$ python -q
>>> import numpy as np
>>> import numpy.linalg as la
>>> np.set_printoptions(precision=2, suppress=True, linewidth=200)
>>> mat = np.loadtxt("a.csv", delimiter=",")
>>> print(mat)
[[0. 1. 0. 0. 0. 0. 0.]
 [1. 0. 0. 1. 1. 0. 0.]
 [0. 0. 0. 0. 0. 0. 0.]
 [0. 1. 0. 0. 1. 0. 0.]
 [0. 1. 0. 1. 0. 0. 0.]
 [0. 0. 0. 0. 0. 0. 1.]
 [0. 0. 0. 0. 0. 1. 0.]]
>>> print(np.argwhere(np.triu(mat)))
[[0 1]
 [1 3]
 [1 4]
 [3 4]
 [5 6]]
>>> L = np.diag(mat.sum(axis=1)) - mat
>>> print((la.eigvalsh(L) < 1e-8).sum())
3
>>> print(L)
[[ 1. -1.  0.  0.  0.  0.  0.]
 [-1.  3.  0. -1. -1.  0.  0.]
 [ 0.  0.  0.  0.  0.  0.  0.]
 [ 0. -1.  0.  2. -1.  0.  0.]
 [ 0. -1.  0. -1.  2.  0.  0.]
 [ 0.  0.  0.  0.  0.  1. -1.]
 [ 0.  0.  0.  0.  0. -1.  1.]]
>>> print(round(la.det(L[1:, 1:])))
0
>>> print(round(float(la.norm(mat, 2) / la.norm(mat)), 2))
0.69
>>> print(np.argsort(-la.norm(mat, axis=0).round(6), kind="stable")[:3])
[1 3 4]
>>> print(round(float(la.eigvalsh(mat).min()), 2))
-1.48
>>> print(np.all(la.eigvalsh(mat) > 0))
False
>>> print((la.matrix_power((mat != 0) + (mat.T != 0) + np.eye(7), 7) > 0).astype(int))
[[1 1 0 1 1 0 0]
 [1 1 0 1 1 0 0]
 [0 0 1 0 0 0 0]
 [1 1 0 1 1 0 0]
 [1 1 0 1 1 0 0]
 [0 0 0 0 0 1 1]
 [0 0 0 0 0 1 1]]
>>> print(mat @ mat)
[[1. 0. 0. 1. 1. 0. 0.]
 [0. 3. 0. 1. 1. 0. 0.]
 [0. 0. 0. 0. 0. 0. 0.]
 [1. 1. 0. 2. 1. 0. 0.]
 [1. 1. 0. 1. 2. 0. 0.]
 [0. 0. 0. 0. 0. 1. 0.]
 [0. 0. 0. 0. 0. 0. 1.]]
>>> print((mat != 0).astype(int))
[[0 1 0 0 0 0 0]
 [1 0 0 1 1 0 0]
 [0 0 0 0 0 0 0]
 [0 1 0 0 1 0 0]
 [0 1 0 1 0 0 0]
 [0 0 0 0 0 0 1]
 [0 0 0 0 0 1 0]]
>>> print(np.sort(la.eigvals(mat).real))
[-1.48 -1.   -1.    0.    0.31  1.    2.17]
>>> print(np.flatnonzero(la.matrix_power((mat != 0) + (mat.T != 0) + np.eye(7), 7)[2]))
[2]
>>> Uu, sv, VT = la.svd(mat)
>>> print(np.argmax(sv[:-1] / (sv[1:] + 1e-6)) + 1)
6
>>> print(sv.round(2) + 0)
[2.17 1.48 1.   1.   1.   0.31 0.  ]
>>> Y = Uu[:, :6] @ np.diag(sv[:6]) @ VT[:6]
>>> print(Y.round(2) + 0)
[[0. 1. 0. 0. 0. 0. 0.]
 [1. 0. 0. 1. 1. 0. 0.]
 [0. 0. 0. 0. 0. 0. 0.]
 [0. 1. 0. 0. 1. 0. 0.]
 [0. 1. 0. 1. 0. 0. 0.]
 [0. 0. 0. 0. 0. 0. 1.]
 [0. 0. 0. 0. 0. 1. 0.]]
>>> print(round(float(np.abs(mat - Y).max()), 2))
0.0
>>> print(la.matrix_rank(Y))
6
>>> Y = np.array([[-0.2, 0.5, -0.2, 0.7],
...     [1.0, -0.9, 0.7, 0.8],
...     [-0.4, 0.5, -0.2, -0.4],
...     [-0.9, 0.6, -1.2, 0.3],
...     [-0.4, 1.3, -1.8, 0.3],
...     [-1.1, 0.3, -0.6, 1.1],
...     [1.5, -1.0, -0.3, -0.7],
...     [-0.3, -0.8, 2.1, -0.3]])
>>> Z = np.array([[0.7, -0.5, -1.0, -0.3, 0.6, -2.0, 1.6],
...     [-0.1, -0.2, -0.8, -0.7, 0.9, 2.1, 0.2],
...     [0.4, 2.1, -0.9, 0.4, 1.3, -0.2, -1.1],
...     [1.1, 0.9, 1.7, -0.5, -0.6, 0.8, 0.2]])
>>> arr = Y @ Z
>>> print(arr)
[[ 0.5   0.21  1.17 -0.72 -0.35  2.05  0.14]
 [ 1.95  1.87  0.45  0.21  0.22 -3.39  0.81]
 [-0.85 -0.68 -0.5  -0.11  0.19  1.57 -0.4 ]
 [-0.84 -1.92  2.01 -0.78 -1.74  3.54  0.06]
 [-0.8  -3.57  1.49 -1.66 -1.59  4.13  1.66]
 [ 0.17  0.22  3.27 -0.67 -1.83  3.83 -0.82]
 [ 0.26 -1.81 -1.62  0.48  0.03 -5.6   2.39]
 [ 0.38  4.45 -1.46  1.64  2.01 -1.74 -3.01]]
>>> # rank 4
>>> r = la.matrix_rank(arr)
>>> print(r)
4
>>> null = la.svd(arr)[2][r:].T
>>> print(null.shape)
(7, 3)
>>> print([int(la.matrix_rank(np.delete(arr, i, axis=0))) for i in range(8)])
[4, 4, 4, 4, 4, 4, 4, 4]
>>> Uu, sv, VT = la.svd(arr)
>>> print(np.argmax(sv[:-1] / (sv[1:] + 1e-6)) + 1)
4
>>> Y = Uu[:, :4] @ np.diag(sv[:4]) @ VT[:4]
>>> print(np.round(np.abs(arr - Y).max(), 2))
0.0
>>> print(Y)
[[ 0.5   0.21  1.17 -0.72 -0.35  2.05  0.14]
 [ 1.95  1.87  0.45  0.21  0.22 -3.39  0.81]
 [-0.85 -0.68 -0.5  -0.11  0.19  1.57 -0.4 ]
 [-0.84 -1.92  2.01 -0.78 -1.74  3.54  0.06]
 [-0.8  -3.57  1.49 -1.66 -1.59  4.13  1.66]
 [ 0.17  0.22  3.27 -0.67 -1.83  3.83 -0.82]
 [ 0.26 -1.81 -1.62  0.48  0.03 -5.6   2.39]
 [ 0.38  4.45 -1.46  1.64  2.01 -1.74 -3.01]]
>>> print(np.round(la.norm(arr - Y) / la.norm(arr), 2))
0.0
>>> print(np.round(la.svd(mat, compute_uv=False), 2) + 0)
[2.17 1.48 1.   1.   1.   0.31 0.  ]
>>> print(mat.sum(axis=1))
[1. 3. 0. 2. 2. 1. 1.]
>>> print(mat.sum(axis=0))
[1. 3. 0. 2. 2. 1. 1.]
>>> print(np.diff(mat, axis=0))
[[ 1. -1.  0.  1.  1.  0.  0.]
 [-1.  0.  0. -1. -1.  0.  0.]
 [ 0.  1.  0.  0.  1.  0.  0.]
 [ 0.  0.  0.  1. -1.  0.  0.]
 [ 0. -1.  0. -1.  0.  0.  1.]
 [ 0.  0.  0.  0.  0.  1. -1.]]
>>> print(round(la.norm(mat), 2))
3.16
>>> print(np.abs(mat).max())
1.0
>>> J = np.load("test6.npy")
>>> print(J)
[[ 3 -3 -3]
 [-3  3 -3]
 [-3 -3  3]]
>>> f = np.array([-2, 2, -2])
>>> Y = J + np.outer(f, np.eye(3)[2])
>>> print(Y)
[[ 3. -3. -5.]
 [-3.  3. -1.]
 [-3. -3.  1.]]
